>>> import numpy as np
>>> from numpy import linalg as LA
>>> np.set_printoptions(precision=4, suppress=True, linewidth=120)
>>> rd = lambda a: np.round(a, 4) + 0
>>> th = np.deg2rad(30)
>>> X = np.eye(2)
>>> X[np.ix_([1, 0], [1, 0])] = [[np.cos(th), -np.sin(th)], [np.sin(th), np.cos(th)]]
>>> rd(X)
array([[ 0.866,  0.5  ],
       [-0.5  ,  0.866]])
>>> vec = np.array([3, -1])
>>> rd(LA.inv(X))
array([[ 0.866, -0.5  ],
       [ 0.5  ,  0.866]])
>>> rd(LA.det(X))
np.float64(1.0)
>>> rd(np.abs(LA.eigvals(X)))
array([1., 1.])
>>> X.T @ (X @ vec)
array([ 3., -1.])
>>> rd(np.sort(np.abs(np.degrees(np.angle(LA.eigvals(X))))))
array([30., 30.])
>>> E = np.loadtxt("layer5.csv", delimiter=",")
>>> E
array([[-1.7024, -1.7431, -1.1491],
       [-0.2054, -0.2242, -0.1369],
       [-7.6014, -7.6267, -5.0772],
       [-0.0454, -0.0077, -0.0261],
       [-1.1429, -1.1302, -0.7738],
       [ 1.0924,  1.1045,  0.7131],
       [-2.4482, -2.4526, -1.6034],
       [ 1.8323,  1.8383,  1.2428],
       [ 1.9523,  1.9596,  1.2895],
       [ 0.9942,  0.9877,  0.6954],
       [-4.8271, -4.8039, -3.2065],
       [ 1.3722,  1.3667,  0.9115],
       [ 1.3795,  1.431 ,  0.9587],
       [-6.0832, -6.0277, -4.0674],
       [ 0.3212,  0.3217,  0.2049],
       [-0.4077, -0.453 , -0.2901]])
>>> rng = np.random.default_rng(2)
>>> B = E + rng.integers(-2, 3, (16, 1)) @ rng.integers(-2, 3, (1, 3))
>>> rd(B)
array([[-1.7024, -3.7431, -3.1491],
       [-0.2054,  0.7758,  0.8631],
       [-7.6014, -5.6267, -3.0772],
       [-0.0454,  0.9923,  0.9739],
       [-1.1429, -1.1302, -0.7738],
       [ 1.0924, -0.8955, -1.2869],
       [-2.4482, -2.4526, -1.6034],
       [ 1.8323,  3.8383,  3.2428],
       [ 1.9523,  2.9596,  2.2895],
       [ 0.9942, -0.0123, -0.3046],
       [-4.8271, -6.8039, -5.2065],
       [ 1.3722,  0.3667, -0.0885],
       [ 1.3795, -0.569 , -1.0413],
       [-6.0832, -4.0277, -2.0674],
       [ 0.3212, -1.6783, -1.7951],
       [-0.4077,  1.547 ,  1.7099]])
>>> rd(LA.svd(B - E, compute_uv=False))
array([9.0554, 0.    , 0.    ])
>>> np.abs(B - E).sum(axis=1)
array([4., 2., 4., 2., 0., 4., 0., 4., 2., 2., 4., 2., 4., 4., 4., 4.])
>>> t3 = np.stack([E, -3 * E, E[::-1]])
>>> (t3 @ E.T).shape
(3, 16, 16)
>>> rd(np.einsum("bij,cij->bc", t3, t3))
array([[  346.5218, -1039.5654,   201.0847],
       [-1039.5654,  3118.6962,  -603.2542],
       [  201.0847,  -603.2542,   346.5218]])
>>> M = np.array([[1, 7, 2], [2, 1, 7], [7, 2, 1]])
>>> Q, evecs = LA.qr(X[:, :1])[0], LA.qr(X[:, 1:])[0]
>>> sigma = LA.svd(Q.T @ evecs, compute_uv=False)
>>> rd(LA.norm(Q @ Q.T - evecs @ evecs.T, 2))
np.float64(1.0)
>>> np.degrees(np.arccos(sigma.clip(0, 1)))
array([90.])
>>> f, v = M[2], M[1]
>>> f @ v
np.int64(23)
>>> pr = (f @ v) / (f @ f) * f
>>> rd(v - pr)
array([-0.9815,  0.1481,  6.5741])
>>> LA.matrix_rank(np.outer(f, v))
np.int64(1)
>>> np.outer(f, v)
array([[14,  7, 49],
       [ 4,  2, 14],
       [ 2,  1,  7]])
>>> mat = np.loadtxt("block14.csv", delimiter=",")
>>> mat
array([[1.   , 0.9  , 0.81 , 0.729],
       [0.9  , 1.   , 0.9  , 0.81 ],
       [0.81 , 0.9  , 1.   , 0.9  ],
       [0.729, 0.81 , 0.9  , 1.   ]])
>>> # symmetric
>>> ev, evecs = LA.eigh(mat)
>>> vec = np.array([-1, 5, -3, 1])
>>> vec @ mat @ vec / (vec @ vec), rd(ev[0]), rd(ev[-1])
(np.float64(0.1695), np.float64(0.0614), np.float64(3.5266))
>>> (np.sign(evecs[:, -1].round(6)) == np.sign(evecs[0, -1].round(6))).astype(int)
array([1, 1, 1, 1])
>>> rd(evecs * np.maximum(ev, 0) @ evecs.T)
array([[1.   , 0.9  , 0.81 , 0.729],
       [0.9  , 1.   , 0.9  , 0.81 ],
       [0.81 , 0.9  , 1.   , 0.9  ],
       [0.729, 0.81 , 0.9  , 1.   ]])
>>> vec @ mat @ vec
np.float64(6.102)
>>> left, sigma, vt = LA.svd(mat)
>>> np.argmax(sigma[:-1] / (sigma[1:] + 1e-6)) + 1
np.int64(1)
>>> B = left[:, :1] @ np.diag(sigma[:1]) @ vt[:1]
>>> rd(LA.norm(mat - B) / LA.norm(mat))
np.float64(0.0937)
>>> idx = rng.permutation(2)
>>> idx
array([1, 0])
>>> B = X[idx][:, idx]
>>> rd(np.diag(B))
array([0.866, 0.866])
>>> rd(np.sort(np.abs(LA.eigvals(B))))
array([1., 1.])
>>> np.allclose(B, X)
False
>>> rd(B)
array([[ 0.866, -0.5  ],
       [ 0.5  ,  0.866]])
>>> rd(np.trace(B))
np.float64(1.7321)
>>> data = np.array([[0.5, 0.5], [0.6, 0.4]])
>>> # a transition matrix
>>> rd(LA.det(data))
np.float64(-0.1)
>>> rd(np.abs(LA.eigvals(data)).max())
np.float64(1.0)
>>> data @ data
array([[0.55, 0.45],
       [0.54, 0.46]])
>>> rd(np.sort(np.abs(LA.eigvals(data))))
array([0.1, 1. ])
>>> np.allclose(data, data.T)
False
>>> B = np.array([[3, 3, 0], [2, 2, 3], [0, 3, 3], [3, 3, 3]])
>>> np.einsum("ij->j", mat)
array([3.439, 3.61 , 3.61 , 3.439])
>>> rd(np.einsum("ik,kj->ji", mat, B))
array([[6.987, 7.13 , 6.93 , 6.807],
       [9.417, 9.83 , 9.93 , 9.507],
       [7.317, 8.13 , 8.4  , 8.13 ]])
>>> rd(np.einsum("ij,ij->i", mat, mat))
array([2.9975, 3.2761, 3.2761, 2.9975])
>>> rd(np.einsum("ik,kj->ij", mat, B))
array([[6.987, 9.417, 7.317],
       [7.13 , 9.83 , 8.13 ],
       [6.93 , 9.93 , 8.4  ],
       [6.807, 9.507, 8.13 ]])
>>> rd(B.T @ mat.T)
array([[6.987, 7.13 , 6.93 , 6.807],
       [9.417, 9.83 , 9.93 , 9.507],
       [7.317, 8.13 , 8.4  , 8.13 ]])
>>> rd(X.reshape(2, -1))
array([[ 0.866,  0.5  ],
       [-0.5  ,  0.866]])
>>> rd(X.reshape(-1, 2))
array([[ 0.866,  0.5  ],
       [-0.5  ,  0.866]])
>>> t3 = X.reshape(2, 2, -1)
>>> t3.shape
(2, 2, 1)
>>> rd(np.einsum("ihd,ihd->ih", t3, t3))
array([[0.75, 0.25],
       [0.25, 0.75]])
>>> data.sum(axis=1)
array([1., 1.])
>>> data @ np.ones(2)
array([1., 1.])
>>> rd(LA.matrix_power(data, 2))
array([[0.55, 0.45],
       [0.54, 0.46]])
>>> rd(LA.matrix_power(data, 100))
array([[0.5455, 0.4545],
       [0.5455, 0.4545]])
>>> rd(np.sort(np.abs(LA.eigvals(data)))[::-1])
array([1. , 0.1])
>>> pr = np.eye(2)[1]
>>> for _ in range(5):
...     pr = pr @ data
...     print(pr.round(4))
... 
[0.6 0.4]
[0.54 0.46]
[0.546 0.454]
[0.5454 0.4546]
[0.5455 0.4545]
>>> m1 = np.load("a.npy")
>>> m1
array([[-3.,  1.,  0.,  0.],
       [ 0., -3.,  1.,  0.],
       [ 0.,  0., -3.,  1.],
       [ 0.,  0.,  0., -3.]])
>>> t3 = np.stack([m1, -1 * m1, m1[::-1]])
>>> rd(LA.det(t3))
array([81., 81., 81.])
>>> rd(LA.norm(t3, axis=(1, 2)))
array([6.245, 6.245, 6.245])
>>> m1.reshape(2, -1)
array([[-3.,  1.,  0.,  0.,  0., -3.,  1.,  0.],
       [ 0.,  0., -3.,  1.,  0.,  0.,  0., -3.]])
>>> t3 = m1.reshape(4, 2, -1)
>>> np.einsum("ihd,ihd->ih", t3, t3)
array([[10.,  0.],
       [ 9.,  1.],
       [ 0., 10.],
       [ 0.,  9.]])
>>> np.swapaxes(t3, 1, 2)[1]
array([[ 0.,  1.],
       [-3.,  0.]])
>>> t3[:, 0]
array([[-3.,  1.],
       [ 0., -3.],
       [ 0.,  0.],
       [ 0.,  0.]])
>>> t3.sum(axis=1)
array([[-3.,  1.],
       [ 1., -3.],
       [-3.,  1.],
       [ 0., -3.]])
>>> w1 = np.array([[5, 3, 3], [1, 2, 0], [5, 0, 2], [4, 4, 1]])
>>> c = np.array([0, -2, 1])
>>> H = np.maximum(m1 @ w1 + c, 0)
>>> (H > 0).astype(int)
array([[0, 0, 0],
       [1, 0, 1],
       [0, 1, 0],
       [0, 0, 0]])
>>> basis = np.array([[0, -2, 2], [-2, -2, -2], [0, 0, 2]])
>>> (H @ basis).round(6).argmax(axis=1)
array([0, 2, 0, 0])
>>> H @ basis
array([[ 0.,  0.,  0.],
       [ 0., -4., 10.],
       [-4., -4., -4.],
       [ 0.,  0.,  0.]])
>>> W0 = np.loadtxt("out6.csv", delimiter=",")
>>> W0
array([[ 1.,  1.,  1.,  1.,  1.,  1.,  1.,  1.],
       [ 1., -1., -1.,  1., -1.,  1.,  1., -1.]])
>>> B = W0 / LA.norm(W0, axis=1, keepdims=True)
>>> C2 = B @ B.T
>>> (C2 - 2 * np.eye(2)).round(6).argmax(axis=1)
array([1, 0])
>>> np.degrees(np.arccos(np.clip(C2[1, 0], -1, 1)))
np.float64(90.0)
>>> (np.abs(C2) > 0.9).astype(int)
array([[1, 0],
       [0, 1]])
>>> np.argwhere(np.triu(np.abs(C2) > 0.95, 1))
array([], shape=(0, 2), dtype=int64)
>>> C2 = W0.T @ W0
>>> np.allclose(C2, C2.T)
True
>>> (W0 @ W0.T).shape
(2, 2)
>>> np.trace(C2), (W0 ** 2).sum()
(np.float64(16.0), np.float64(16.0))
>>> rd(LA.svd(W0, compute_uv=False) ** 2)
array([8., 8.])
>>> C2
array([[2., 0., 0., 2., 0., 2., 2., 0.],
       [0., 2., 2., 0., 2., 0., 0., 2.],
       [0., 2., 2., 0., 2., 0., 0., 2.],
       [2., 0., 0., 2., 0., 2., 2., 0.],
       [0., 2., 2., 0., 2., 0., 0., 2.],
       [2., 0., 0., 2., 0., 2., 2., 0.],
       [2., 0., 0., 2., 0., 2., 2., 0.],
       [0., 2., 2., 0., 2., 0., 0., 2.]])
>>> w1 = np.array([[-6, -2, 8, 6, -1, -1],
...     [0, -9, -6, 0, -5, -7],
...     [-3, 9, 1, -8, -3, -2],
...     [8, -9, -7, -6, 9, 5],
...     [6, 2, -6, -7, -4, 3],
...     [6, -7, 2, 7, -3, -2],
...     [5, 5, -3, 8, -3, -2],
...     [5, -8, 2, 6, 3, 8]])
>>> c = np.array([2, 0, 5, 0, 3, 5])
>>> H = np.maximum(W0 @ w1 + c, 0)
>>> LA.matrix_rank(H)
np.int64(2)
>>> basis = np.array([[2, 2, -1],
...     [0, 0, 0],
...     [-2, 1, 2],
...     [-2, 0, 1],
...     [-1, -1, 2],
...     [-1, 1, 0]])
>>> (H @ basis).round(6).argmax(axis=1)
array([1, 2])
>>> B = np.array([[0, 9], [0, 5], [6, 1], [6, 1], [9, 4], [8, 8], [0, 4], [0, 1]])
>>> np.einsum("ik,kj->ji", W0, B)
array([[29., -1.],
       [33., 11.]])
>>> np.einsum("ij,ij->i", W0, W0)
array([8., 8.])
>>> LA.matrix_rank(np.vstack([W0, B.T]))
np.int64(4)
>>> W0.mean(axis=0)
array([1., 0., 0., 1., 0., 1., 1., 0.])
>>> np.unravel_index(np.abs(W0).argmax(), W0.shape)
(np.int64(0), np.int64(0))
>>> W0 - W0[0]
array([[ 0.,  0.,  0.,  0.,  0.,  0.,  0.,  0.],
       [ 0., -2., -2.,  0., -2.,  0.,  0., -2.]])
>>> W0.shape
(2, 8)
>>> W0.sum(axis=0)
array([2., 0., 0., 2., 0., 2., 2., 0.])
>>> np.diff(W0, axis=0)
array([[ 0., -2., -2.,  0., -2.,  0.,  0., -2.]])
>>> np.abs(W0).max()
np.float64(1.0)
>>> arr = np.array([[-1, 3, 2, -1], [-2, 2, 1, -2], [1, 5, 4, 1]])
>>> B = arr / LA.norm(arr, axis=1, keepdims=True)
>>> C2 = B @ B.T
>>> rd(np.degrees(np.arccos(np.clip(C2[1, 0], -1, 1))))
np.float64(30.7577)
>>> (np.abs(C2) > 0.9).astype(int)
array([[1, 0, 0],
       [0, 1, 0],
       [0, 0, 1]])
>>> np.argwhere(np.triu(np.abs(C2) > 0.95, 1))
array([], shape=(0, 2), dtype=int64)
>>> rd(C2[1])
array([0.8593, 1.    , 0.423 ])
>>> left, sigma, vt = LA.svd(arr)
>>> np.argmax(sigma[:-1] / (sigma[1:] + 1e-6)) + 1
np.int64(2)
>>> B = left[:, :2] @ np.diag(sigma[:2]) @ vt[:2]
>>> LA.matrix_rank(arr, rtol=0.05)
np.int64(2)
>>> rd(B)
array([[-1.,  3.,  2., -1.],
       [-2.,  2.,  1., -2.],
       [ 1.,  5.,  4.,  1.]])
>>> rd(LA.norm(arr - B) / LA.norm(arr))
np.float64(0.0)
>>> rd(LA.norm(arr - B, 2)), rd(sigma[2])
(np.float64(0.0), np.float64(0.0))
>>> LA.matrix_rank(B)
np.int64(2)
>>> left, sigma, vt = LA.svd(arr)
>>> evecs = vt[:(sigma > 1e-8).sum()]
>>> vec = arr[1] + -3 * arr[2] + rng.integers(2) * np.eye(4)[3]
>>> vec
array([ -5., -13., -11.,  -5.])
>>> rd(np.diag(evecs.T @ evecs))
array([0.4902, 0.6471, 0.3725, 0.4902])
>>> LA.matrix_rank(np.vstack([arr, vec]))
np.int64(2)
>>> np.allclose(evecs.T @ evecs @ vec, vec)
True
>>> rd(LA.norm(vec - evecs.T @ evecs @ vec))
np.float64(0.0)
>>> vec = np.array([-3, -3, -2, 1])
>>> a = np.maximum(arr @ vec, 0)
>>> np.maximum(arr @ vec, 0) - np.maximum(-arr @ vec, 0)
array([-11,  -4, -25])
>>> arr.T @ a
array([0, 0, 0, 0])
>>> np.maximum(arr @ (3 * vec), 0)
array([0, 0, 0])
